>>> import numpy as np
>>> np.set_printoptions(precision=3, suppress=True, linewidth=160, legacy="1.25")
>>> Z = np.array([[1, -2, -1, 3, -1, 2, -3, 1], [0, -3, -1, 1, 2, 3, 1, 3]])
>>> rng = np.random.default_rng(617)
>>> E = rng.normal(size=(37, 2)) @ Z + np.array([5, 0, 5, 7, 5, 1, 2, 2])
>>> E
array([[ 4.825,  4.163,  6.446,  5.205,  2.632, -3.163,  1.252, -1.989],
       [ 4.768, -0.5  ,  4.911,  6.625,  5.875,  1.5  ,  3.018,  2.732],
       [ 4.842,  3.739,  6.299,  5.386,  2.875, -2.739,  1.332, -1.581],
       [ 4.592,  7.607,  7.672,  3.513,  0.88 , -6.607,  0.959, -5.2  ],
       [ 4.569, -0.962,  4.823,  6.315,  6.647,  1.962,  3.901,  3.393],
       [ 5.335, -6.14 ,  2.842,  9.828,  8.312,  7.14 ,  2.818,  7.805],
       [ 2.586,  4.969,  7.461, -0.289,  7.32 , -3.969,  9.195, -0.555],
       [ 5.061, -0.642,  4.766,  7.356,  5.286,  1.642,  1.99 ,  2.581],
       [ 4.57 , -4.496,  3.645,  7.495,  9.001,  5.496,  5.075,  6.926],
       [ 3.958,  3.891,  6.644,  3.273,  4.837, -2.891,  4.522, -0.849],
       [ 5.117,  1.344,  5.409,  6.825,  3.831, -0.344,  1.123,  0.539],
       [ 6.215, -0.599,  4.395, 10.035,  2.565,  1.599, -2.255,  1.384],
       [ 5.459, -1.921,  4.207,  8.712,  5.209,  2.921,  0.956,  3.461],
       [ 4.926,  3.483,  6.186,  5.665,  2.852, -2.483,  1.112, -1.409],
       [ 4.676,  2.063,  5.796,  5.556,  4.381, -1.063,  2.501,  0.262],
       [ 5.588, -1.554,  4.286,  8.889,  4.665,  2.554,  0.364,  2.967],
       [ 5.627,  3.142,  5.838,  7.416,  1.443, -2.142, -1.346, -1.769],
       [ 4.813,  0.677,  5.288,  6.338,  4.986,  0.323,  2.461,  1.511],
       [ 3.279,  7.379,  8.033,  0.524,  4.097, -6.379,  5.852, -3.658],
       [ 3.615,  1.053,  5.813,  3.417,  7.53 , -0.053,  6.727,  2.332],
       [ 5.265, -1.732,  4.334,  8.195,  5.537,  2.732,  1.607,  3.467],
       [ 3.569,  5.58 ,  7.337,  1.8  ,  4.62 , -4.58 ,  5.388, -2.148],
       [ 4.203, -1.735,  4.687,  5.719,  8.017,  2.735,  5.501,  4.532],
       [ 5.561, -1.222,  4.406,  8.716,  4.507,  2.222,  0.352,  2.662],
       [ 3.504,  3.762,  6.753,  2.256,  5.983, -2.762,  6.231, -0.266],
       [ 6.583, -3.075,  3.447, 11.718,  3.358,  4.075, -2.778,  3.493],
       [ 5.55 , -6.216,  2.745, 10.355,  7.861,  7.216,  2.056,  7.666],
       [ 5.417, -1.887,  4.232,  8.603,  5.284,  2.887,  1.098,  3.47 ],
       [ 6.331, -0.916,  4.251, 10.411,  2.505,  1.916, -2.575,  1.585],
       [ 5.452, -4.436,  3.37 ,  9.534,  6.902,  5.436,  1.82 ,  5.984],
       [ 5.809,  4.083,  6.092,  7.526,  0.391, -3.083, -2.327, -2.892],
       [ 4.715,  2.112,  5.799,  5.63 ,  4.258, -1.112,  2.342,  0.173],
       [ 5.771, -9.726,  1.501, 12.042,  9.684, 10.726,  2.413, 10.954],
       [ 6.741, -5.897,  2.454, 13.029,  4.868,  6.897, -2.419,  6.156],
       [ 4.633, -1.774,  4.531,  6.734,  7.039,  2.774,  3.938,  4.141],
       [ 4.611,  4.624,  6.671,  4.55 ,  2.826, -3.624,  1.887, -2.234],
       [ 3.861,  3.674,  6.604,  3.119,  5.207, -2.674,  4.95 , -0.535]])
>>> A2 = E / np.sqrt((E ** 2).mean(axis=1, keepdims=True))
>>> np.linalg.norm(A2, axis=1)
array([2.828, 2.828, 2.828, 2.828, 2.828, 2.828, 2.828, 2.828, 2.828, 2.828, 2.828, 2.828, 2.828, 2.828, 2.828, 2.828, 2.828, 2.828, 2.828, 2.828, 2.828,
       2.828, 2.828, 2.828, 2.828, 2.828, 2.828, 2.828, 2.828, 2.828, 2.828, 2.828, 2.828, 2.828, 2.828, 2.828, 2.828])
>>> A = np.loadtxt("case10.csv", delimiter=",")
>>> A
array([[-0.2  , -0.126, -0.265,  0.019,  0.316],
       [-2.942, -1.584, -2.936,  1.454,  4.307],
       [ 0.601,  0.26 ,  0.505, -0.275, -0.985],
       [ 0.053,  0.131, -0.066, -0.194, -0.062],
       [ 1.411,  0.999,  1.422, -0.708, -2.134],
       [ 1.545,  0.637,  1.178, -0.731, -1.909],
       [-0.546, -0.251, -0.569,  0.398,  0.655],
       [ 3.659,  1.792,  3.596, -1.616, -5.147],
       [ 1.216,  0.539,  1.364, -0.78 , -2.027],
       [ 1.2  ,  0.604,  1.311, -0.675, -2.006],
       [-0.901, -0.401, -0.738,  0.558,  1.331],
       [ 0.809,  0.336,  0.921, -0.549, -1.18 ],
       [ 3.367,  1.867,  3.409, -1.773, -5.278],
       [-0.88 , -0.406, -0.732,  0.354,  1.163],
       [-0.319, -0.08 , -0.031,  0.17 ,  0.295],
       [-0.16 , -0.164,  0.11 ,  0.142,  0.055],
       [-0.215,  0.009, -0.045,  0.179,  0.215],
       [-1.966, -1.05 , -1.886,  0.971,  2.875],
       [ 2.331,  1.018,  2.438, -1.065, -3.574],
       [ 0.643,  0.405,  0.845, -0.349, -1.143],
       [-3.13 , -1.494, -3.063,  1.514,  4.491],
       [-0.542, -0.184, -0.667,  0.149,  0.718],
       [-2.216, -1.406, -2.432,  1.188,  3.759],
       [-1.51 , -0.727, -1.355,  0.795,  2.185],
       [ 1.573,  0.819,  1.494, -0.624, -2.262],
       [-0.019,  0.046, -0.046,  0.151,  0.129],
       [-0.881, -0.602, -1.044,  0.468,  1.669],
       [-0.209, -0.195, -0.446,  0.158,  0.47 ]])
>>> U, s, Vh = np.linalg.svd(A)
>>> print(s)
[18.732  0.635  0.553  0.473  0.344]
>>> np.argmax(s[:-1] / (s[1:] + 1e-6)) + 1
1
>>> A2 = U[:, :1] @ np.diag(s[:1]) @ Vh[:1]
>>> round(float(np.linalg.norm(A - A2, 2)), 3), round(s[1], 3)
(0.635, 0.635)
>>> round(float(np.linalg.norm(A - A2) / np.linalg.norm(A)), 3)
0.055
>>> np.linalg.matrix_rank(A, rtol=0.05)
1
>>> print(round(float(np.abs(A - A2).max()), 3))
0.248
>>> np.linalg.matrix_rank(A2)
1
>>> Z = A[[17, 15]].astype(float)
>>> for _ in range(7):
...     labels = np.linalg.norm(A[:, None] - Z, axis=-1).argmin(axis=1)
...     Z = np.array([A[labels == j].mean(axis=0) for j in range(2)])
... 
>>> print(labels)
[0 0 1 0 1 1 0 1 1 1 0 1 1 0 0 0 0 0 1 1 0 0 0 0 1 0 0 0]
>>> np.abs(Z[1] - Z[0]).argmax()
4
>>> np.bincount(labels)
array([17, 11])
>>> labels = rng.integers(0, 2, 5)
>>> W0 = np.array([[2, -3, 2, -1, 2],
...     [-2, 3, 2, 1, -2],
...     [2, 2, 0, 3, -3],
...     [2, 3, -3, 2, 0],
...     [2, -3, 2, 3, 2]]) * (labels[:, None] == labels)
>>> W0
array([[ 2,  0,  0, -1,  0],
       [ 0,  3,  2,  0, -2],
       [ 0,  2,  0,  0, -3],
       [ 2,  0,  0,  2,  0],
       [ 0, -3,  2,  0,  2]])
>>> u = np.array([-4, -6, 6, -6, -1])
>>> A2 = W0 + np.outer(u, np.eye(5)[4])
>>> print(A2)
[[ 2.  0.  0. -1. -4.]
 [ 0.  3.  2.  0. -8.]
 [ 0.  2.  0.  0.  3.]
 [ 2.  0.  0.  2. -6.]
 [ 0. -3.  2.  0.  1.]]
>>> vec = np.array([0, 0, 1, 0, 2])
>>> A2 @ np.ones(5)
array([-3., -3.,  5., -2.,  0.])
>>> A2 @ np.eye(5)[4]
array([-4., -8.,  3., -6.,  1.])
>>> np.sign((A2 @ vec).round(6))
array([-1., -1.,  1., -1.,  1.])
>>> print(np.linalg.norm(A2 @ vec) <= np.linalg.norm(A2, 2) * np.linalg.norm(vec) + 1e-9)
True
>>> (A2 @ vec).argmax()
2
>>> (A2 * vec).sum(axis=1)
array([ -8., -14.,   6., -12.,   4.])
>>> data = np.array([[2, 1, 3, 0, 0, 1, 1],
...     [3, 3, 1, 1, 3, 2, 3],
...     [0, 3, 3, 1, 0, 0, 2],
...     [3, 3, 2, 2, 0, 2, 3],
...     [0, 3, 1, 2, 0, 0, 3],
...     [0, 1, 2, 1, 2, 2, 2],
...     [3, 2, 3, 1, 0, 0, 0],
...     [2, 1, 2, 2, 0, 2, 1]])
>>> data[-1] = data[0] + 3 * data[1]
>>> data
array([[ 2,  1,  3,  0,  0,  1,  1],
       [ 3,  3,  1,  1,  3,  2,  3],
       [ 0,  3,  3,  1,  0,  0,  2],
       [ 3,  3,  2,  2,  0,  2,  3],
       [ 0,  3,  1,  2,  0,  0,  3],
       [ 0,  1,  2,  1,  2,  2,  2],
       [ 3,  2,  3,  1,  0,  0,  0],
       [11, 10,  6,  3,  9,  7, 10]])
>>> proj = A @ np.linalg.solve(A.T @ A, A.T)
>>> round(np.trace(proj), 3)
5.0
>>> np.round(np.linalg.eigvalsh(proj), 3) + 0
array([0., 0., 0., 0., 0., 0., 0., 0., 0., 0., 0., 0., 0., 0., 0., 0., 0., 0., 0., 0., 0., 0., 0., 1., 1., 1., 1., 1.])
>>> A2 = np.c_[data[:, :5] @ np.array([[0, -2, 2, 3, -3],
...     [3, 3, -2, 3, 2],
...     [-1, 1, 1, 2, -2],
...     [1, 2, -1, -2, 3],
...     [-3, 2, 0, 3, 3]]), np.array([-3, 4, 9, -8, 3, 2, 4, -3])]
>>> A2
array([[  0,   2,   5,  15, -10,  -3],
       [  0,  12,   0,  27,   7,   4],
       [  7,  14,  -4,  13,   3,   9],
       [  9,   9,   0,  18,  -1,  -8],
       [ 10,  14,  -7,   7,  10,   3],
       [ -4,  11,  -1,  11,   7,   2],
       [  4,   5,   4,  19,  -8,   4],
       [  0,  38,   5,  96,  11,  -3]])
>>> np.linalg.norm(np.linalg.qr(data)[0].T @ A2, axis=0) ** 2 / ((A2 ** 2).sum(axis=0) + 1e-12)
array([1.   , 1.   , 1.   , 1.   , 1.   , 0.937])
>>> np.linalg.matrix_rank(A2)
6
>>> X = np.load("a.npy")
>>> X
array([[ 1, -2,  4],
       [ 1, -1,  1],
       [ 1,  0,  0],
       [ 1,  1,  1],
       [ 1,  2,  4],
       [ 1,  3,  9],
       [ 1,  4, 16]])
>>> A2 = X[0, 0] * X[1:] - np.outer(X[1:, 0], X[0])
>>> A2
array([[ 0,  1, -3],
       [ 0,  2, -4],
       [ 0,  3, -3],
       [ 0,  4,  0],
       [ 0,  5,  5],
       [ 0,  6, 12]])
>>> print(np.linalg.matrix_rank(A2), np.linalg.matrix_rank(X))
2 3
>>> def softmax(z):
...     e = np.exp(z - z.max(axis=-1, keepdims=True))
...     return e / e.sum(axis=-1, keepdims=True)
... 
>>> np.round(softmax(X[5] + -3), 3) + 0
array([0.   , 0.002, 0.997])
>>> att = X @ X.T / np.sqrt(3)
>>> print(softmax(att).round(6).argmax(axis=1))
[6 6 0 6 6 6 6]
>>> proj = X @ np.linalg.solve(X.T @ X, X.T)
>>> np.linalg.matrix_rank(np.eye(7) - proj)
4
>>> np.round((np.eye(7) - proj) @ X, 3) + 0
array([[0., 0., 0.],
       [0., 0., 0.],
       [0., 0., 0.],
       [0., 0., 0.],
       [0., 0., 0.],
       [0., 0., 0.],
       [0., 0., 0.]])
>>> np.diag(proj)
array([0.762, 0.286, 0.286, 0.333, 0.286, 0.286, 0.762])
>>> vec = np.array([-1, 0, 0])
>>> np.einsum("ij,j->i", X, vec)
array([-1, -1, -1, -1, -1, -1, -1])
>>> np.sign((X @ vec).round(6))
array([-1, -1, -1, -1, -1, -1, -1])
>>> X @ vec
array([-1, -1, -1, -1, -1, -1, -1])
>>> arr = np.array([[6, 6, 6, 4, 4, 6], [6, 6, 6, 4, 4, 6], [9, 9, 9, 6, 6, 9]])
>>> arr
array([[6, 6, 6, 4, 4, 6],
       [6, 6, 6, 4, 4, 6],
       [9, 9, 9, 6, 6, 9]])
>>> U, s, Vh = np.linalg.svd(arr)
>>> V = Vh[:(s > 1e-8).sum()]
>>> vec = arr[2] + -1 * arr[1] + rng.integers(2) * np.eye(6)[5]
>>> vec
array([3., 3., 3., 2., 2., 4.])
>>> np.allclose(V.T @ V @ vec, vec)
False
>>> np.round(np.linalg.norm(vec - V.T @ V @ vec), 3)
0.892
>>> V.T @ V
array([[0.205, 0.205, 0.205, 0.136, 0.136, 0.205],
       [0.205, 0.205, 0.205, 0.136, 0.136, 0.205],
       [0.205, 0.205, 0.205, 0.136, 0.136, 0.205],
       [0.136, 0.136, 0.136, 0.091, 0.091, 0.136],
       [0.136, 0.136, 0.136, 0.091, 0.091, 0.136],
       [0.205, 0.205, 0.205, 0.136, 0.136, 0.205]])
>>> A2 = np.array([[1, 3, 0], [1, 1, 2], [1, 1, 2], [1, 2, 2], [1, 0, 3], [0, 3, 3]])
>>> np.einsum("ij,ij->i", arr, arr)
array([176, 176, 396])
>>> A2.T @ arr.T
array([[26, 26, 39],
       [56, 56, 84],
       [62, 62, 93]])
>>> print(np.vstack([arr, A2.T]).shape)
(6, 6)
>>> arr @ A2
array([[26, 56, 62],
       [26, 56, 62],
       [39, 84, 93]])
>>> np.linalg.matrix_rank(arr @ A2)
1
>>> print(np.einsum("ik,kj->ij", arr, A2))
[[26 56 62]
 [26 56 62]
 [39 84 93]]
>>> A2 = arr / np.sqrt((arr ** 2).mean(axis=1, keepdims=True))
>>> np.linalg.matrix_rank(arr - arr.mean(axis=1, keepdims=True))
1
>>> np.linalg.norm(A2, axis=1)
array([2.449, 2.449, 2.449])
>>> arr - arr.mean(axis=1, keepdims=True)
array([[ 0.667,  0.667,  0.667, -1.333, -1.333,  0.667],
       [ 0.667,  0.667,  0.667, -1.333, -1.333,  0.667],
       [ 1.   ,  1.   ,  1.   , -2.   , -2.   ,  1.   ]])
>>> A2[2]
array([1.108, 1.108, 1.108, 0.739, 0.739, 1.108])
>>> U, s, Vh = np.linalg.svd(arr)
>>> print(np.argmax(s[:-1] / (s[1:] + 1e-6)) + 1)
1
>>> s.round(3) + 0
array([27.35,  0.  ,  0.  ])
>>> A2 = U[:, :1] @ np.diag(s[:1]) @ Vh[:1]
>>> np.linalg.matrix_rank(arr, rtol=0.05)
1
>>> round(np.linalg.norm(arr - A2) / np.linalg.norm(arr), 3)
0.0
>>> np.linalg.matrix_rank(A2)
1
>>> round(float(np.linalg.norm(arr - A2, 2)), 3), np.round(s[1], 3)
(0.0, 0.0)
>>> round(float(np.abs(arr - A2).max()), 3)
0.0
>>> rk = np.linalg.matrix_rank(arr)
>>> rk
1
>>> N = np.linalg.svd(arr)[2][rk:].T
>>> N.shape
(6, 5)
>>> [int(np.linalg.matrix_rank(arr[:i])) for i in range(1, len(arr) + 1)]
[1, 1, 1]
>>> [int(np.linalg.matrix_rank(np.delete(arr, i, axis=0))) for i in range(3)]
[1, 1, 1]
>>> np.linalg.matrix_rank(arr.T @ arr), np.linalg.matrix_rank(arr @ arr.T)
(1, 1)
>>> mat = np.load("m.npy")
>>> mat
array([[  5,   5,   3,   4,   7,   2],
       [  7,  11,   7,   5,  11,   7],
       [  7,  14,  12,   5,  11,  11],
       [ 11,  14,  20,   8,  16,  12],
       [ 11,  15,  25,  13,  18,  21],
       [ 15,  21,  33,  19,  23,  24],
       [ 17,  28,  33,  25,  32,  30],
       [ 19,  37,  35,  31,  32,  36],
       [ 28,  38,  42,  37,  40,  40],
       [ 34,  43,  44,  44,  40,  47],
       [ 35,  50,  53,  48,  46,  52],
       [ 39,  50,  61,  56,  52,  52],
       [ 45,  52,  63,  62,  52,  52],
       [ 49,  59,  70,  65,  57,  60],
       [ 58,  67,  77,  66,  60,  64],
       [ 62,  67,  80,  67,  67,  69],
       [ 64,  69,  84,  74,  69,  69],
       [ 70,  69,  90,  76,  77,  70],
       [ 75,  69,  90,  85,  80,  79],
       [ 78,  77,  94,  88,  87,  79],
       [ 78,  80, 103,  95,  96,  81],
       [ 84,  80, 107, 104, 100,  89],
       [ 89,  81, 108, 105, 102,  96],
       [ 96,  82, 113, 106, 111,  96],
       [102,  85, 122, 112, 113, 104],
       [110,  91, 125, 112, 117, 109],
       [110,  91, 127, 113, 118, 109],
       [113,  95, 128, 114, 124, 113],
       [116,  99, 129, 120, 128, 115],
       [117, 104, 133, 122, 128, 124],
       [125, 104, 139, 130, 136, 127],
       [129, 108, 145, 134, 143, 136],
       [132, 112, 146, 143, 144, 145],
       [141, 121, 147, 149, 150, 149],
       [142, 128, 147, 154, 152, 157]])
>>> cen = mat - mat.mean(axis=0)
>>> V = np.linalg.svd(cen)[2][:1]
>>> A2 = cen - cen @ V.T @ V
>>> np.diag(V.T @ V)
array([0.174, 0.102, 0.184, 0.185, 0.187, 0.168])
>>> A2.std(axis=0)
array([3.474, 3.969, 4.013, 3.05 , 3.089, 3.934])
>>> J = np.load("out8.npy")
>>> J
array([[2, 0, 0, 0, 1],
       [0, 0, 0, 0, 0],
       [1, 0, 0, 2, 1],
       [0, 0, 2, 1, 1],
       [2, 0, 2, 1, 1]])
>>> U, s, Vh = np.linalg.svd(J)
>>> s.round(3) + 0
array([4.412, 2.132, 1.651, 0.515, 0.   ])
>>> A2 = U[:, :4] @ np.diag(s[:4]) @ Vh[:4]
>>> A2.round(3) + 0
array([[2., 0., 0., 0., 1.],
       [0., 0., 0., 0., 0.],
       [1., 0., 0., 2., 1.],
       [0., 0., 2., 1., 1.],
       [2., 0., 2., 1., 1.]])
>>> np.linalg.matrix_rank(J, rtol=0.05)
4
>>> round(np.linalg.norm(J - A2) / np.linalg.norm(J), 3)
0.0
